$ python3 -q
>>> import numpy as np
>>> import numpy.linalg as la
>>> np.set_printoptions(precision=1, suppress=True, linewidth=200)
>>> tidy = lambda a: np.round(a, 1) + 0
>>> arr = np.array([[3, 0], [0, -3], [3, -3], [1, 3], [-2, 0], [-5, -4]])
>>> M2 = arr / la.norm(arr, axis=1, keepdims=True)
>>> C2 = M2 @ M2.T
>>> (np.abs(C2) > 0.9).astype(int)
array([[1, 0, 0, 0, 1, 0],
       [0, 1, 0, 1, 0, 0],
       [0, 0, 1, 0, 0, 0],
       [0, 1, 0, 1, 0, 0],
       [1, 0, 0, 0, 1, 0],
       [0, 0, 0, 0, 0, 1]])
>>> tidy(C2)
array([[ 1. ,  0. ,  0.7,  0.3, -1. , -0.8],
       [ 0. ,  1. ,  0.7, -0.9,  0. ,  0.6],
       [ 0.7,  0.7,  1. , -0.4, -0.7, -0.1],
       [ 0.3, -0.9, -0.4,  1. , -0.3, -0.8],
       [-1. ,  0. , -0.7, -0.3,  1. ,  0.8],
       [-0.8,  0.6, -0.1, -0.8,  0.8,  1. ]])
>>> (C2 - 2 * np.eye(6)).round(6).argmax(axis=1)
array([2, 2, 0, 0, 5, 4])
>>> tidy(np.degrees(np.arccos(np.clip(C2[5, 0], -1, 1))))
np.float64(141.3)
>>> left, sv, Vh = la.svd(arr, full_matrices=False)
>>> tidy(Vh @ Vh.T)
array([[1., 0.],
       [0., 1.]])
>>> tidy(np.cumsum(sv ** 2) / np.sum(sv ** 2))
array([0.7, 1. ])
>>> M2 = arr / np.sqrt((arr ** 2).mean(axis=1, keepdims=True))
>>> tidy(la.norm(M2, axis=1))
array([1.4, 1.4, 1.4, 1.4, 1.4, 1.4])
>>> print(arr - arr.mean(axis=1, keepdims=True))
[[ 1.5 -1.5]
 [ 1.5 -1.5]
 [ 3.  -3. ]
 [-1.   1. ]
 [-1.   1. ]
 [-0.5  0.5]]
>>> M2 = np.array([[1, 3], [2, 0], [2, 2]])
>>> W0 = np.tile(M2, (2, 3))
>>> W0
array([[1, 3, 1, 3, 1, 3],
       [2, 0, 2, 0, 2, 0],
       [2, 2, 2, 2, 2, 2],
       [1, 3, 1, 3, 1, 3],
       [2, 0, 2, 0, 2, 0],
       [2, 2, 2, 2, 2, 2]])
>>> # column 2 repeats column 0
>>> np.argsort(-la.norm(W0, axis=0).round(6), kind="stable")[:3]
array([1, 3, 5])
>>> tidy(la.norm(W0, 2) / la.norm(W0))
np.float64(0.9)
>>> print(la.matrix_rank(W0, rtol=0.1))
2
>>> def softmax(z):
...     e = np.exp(z - z.max(axis=-1, keepdims=True))
...     return e / e.sum(axis=-1, keepdims=True)
... 
>>> tidy(softmax(W0[5] + -2))
array([0.2, 0.2, 0.2, 0.2, 0.2, 0.2])
>>> scores = W0 @ W0.T / np.sqrt(6)
>>> tidy(softmax(scores)[5] @ W0)
array([1.5, 2.5, 1.5, 2.5, 1.5, 2.5])
>>> print(tidy(softmax(scores)))
[[0.5 0.  0.  0.5 0.  0. ]
 [0.  0.2 0.2 0.  0.2 0.2]
 [0.2 0.  0.2 0.2 0.  0.2]
 [0.5 0.  0.  0.5 0.  0. ]
 [0.  0.2 0.2 0.  0.2 0.2]
 [0.2 0.  0.2 0.2 0.  0.2]]
>>> la.lstsq(W0[:-1].T, W0[-1])[2]
np.int32(2)
>>> np.unique(W0.round(6), axis=0).shape
(3, 6)
>>> tidy(la.norm(W0, axis=0))
array([4.2, 5.1, 4.2, 5.1, 4.2, 5.1])
>>> tidy(la.norm(W0[2] - W0[1]))
np.float64(3.5)
>>> print(la.norm(W0, axis=1).argmax())
0
>>> tidy(la.norm(W0, 2))
np.float64(10.5)
>>> left, sv, Vh = la.svd(W0)
>>> vecs = Vh[:(sv > 1e-8).sum()]
>>> rng = np.random.default_rng(304072)
>>> vec = W0[2] + -2 * W0[5] + rng.integers(2) * np.eye(6)[2]
>>> vec
array([-2., -2., -1., -2., -2., -2.])
>>> print(la.matrix_rank(np.vstack([W0, vec])))
3
>>> print(tidy(vecs.T @ vecs))
[[0.3 0.  0.3 0.  0.3 0. ]
 [0.  0.3 0.  0.3 0.  0.3]
 [0.3 0.  0.3 0.  0.3 0. ]
 [0.  0.3 0.  0.3 0.  0.3]
 [0.3 0.  0.3 0.  0.3 0. ]
 [0.  0.3 0.  0.3 0.  0.3]]
>>> tidy(np.diag(vecs.T @ vecs))
array([0.3, 0.3, 0.3, 0.3, 0.3, 0.3])
>>> data = np.loadtxt("dump.csv", delimiter=",")
>>> data
array([[ 12., -10.,  -2.,   5.,  -6.,  -2.],
       [-10.,  18.,   2.,   0.,  -3.,   3.],
       [ -2.,   2.,  20.,   7., -12., -18.],
       [  5.,   0.,   7.,  15., -12.,  -9.],
       [ -6.,  -3., -12., -12.,  18.,  12.],
       [ -2.,   3., -18.,  -9.,  12.,  18.]])
>>> # equal to its transpose
>>> tidy(softmax(data[2] + 4))
array([0., 0., 1., 0., 0., 0.])
>>> scores = data @ data.T / np.sqrt(6)
>>> softmax(scores)[2] @ data
array([ -2.,   2.,  20.,   7., -12., -18.])
>>> t = np.radians(30)
>>> Rm = np.eye(6)
>>> Rm[4, 4] = Rm[5, 5] = np.cos(t)
>>> Rm[4, 5], Rm[5, 4] = -np.sin(t), np.sin(t)
>>> print(tidy(Rm))
[[ 1.   0.   0.   0.   0.   0. ]
 [ 0.   1.   0.   0.   0.   0. ]
 [ 0.   0.   1.   0.   0.   0. ]
 [ 0.   0.   0.   1.   0.   0. ]
 [ 0.   0.   0.   0.   0.9 -0.5]
 [ 0.   0.   0.   0.   0.5  0.9]]
>>> M2 = data @ Rm.T
>>> np.allclose(data @ data.T, M2 @ M2.T)
True
>>> print(tidy(la.svd(data, compute_uv=False)), tidy(la.svd(M2, compute_uv=False)))
[54.1 26.6 15.3  5.   0.   0. ] [54.1 26.6 15.3  5.   0.   0. ]
>>> F = np.load("sample1.npy")
>>> print(F)
[[ -2  -2  -2  -2  -2]
 [ -2  -4  -4  -4  -4]
 [ -2  -4  -6  -6  -6]
 [ -2  -4  -6  -8  -8]
 [ -2  -4  -6  -8 -10]]
>>> # equal to its transpose
>>> F @ F
array([[ 20,  36,  48,  56,  60],
       [ 36,  68,  92, 108, 116],
       [ 48,  92, 128, 152, 164],
       [ 56, 108, 152, 184, 200],
       [ 60, 116, 164, 200, 220]])
>>> tidy(np.sort(np.abs(la.eigvals(F))))
array([ 0.5,  0.7,  1.2,  2.9, 24.7])
>>> F.inv()
Traceback (most recent call last):
  File "<python-input-62>", line 1, in <module>
    F.inv()
    ^^^^^
AttributeError: 'numpy.ndarray' object has no attribute 'inv'
>>> tidy(np.abs(la.eigvals(F)).max())
np.float64(24.7)
>>> np.allclose(F @ F.T, F.T @ F)
True
>>> (F + F.T) / 2
array([[ -2.,  -2.,  -2.,  -2.,  -2.],
       [ -2.,  -4.,  -4.,  -4.,  -4.],
       [ -2.,  -4.,  -6.,  -6.,  -6.],
       [ -2.,  -4.,  -6.,  -8.,  -8.],
       [ -2.,  -4.,  -6.,  -8., -10.]])
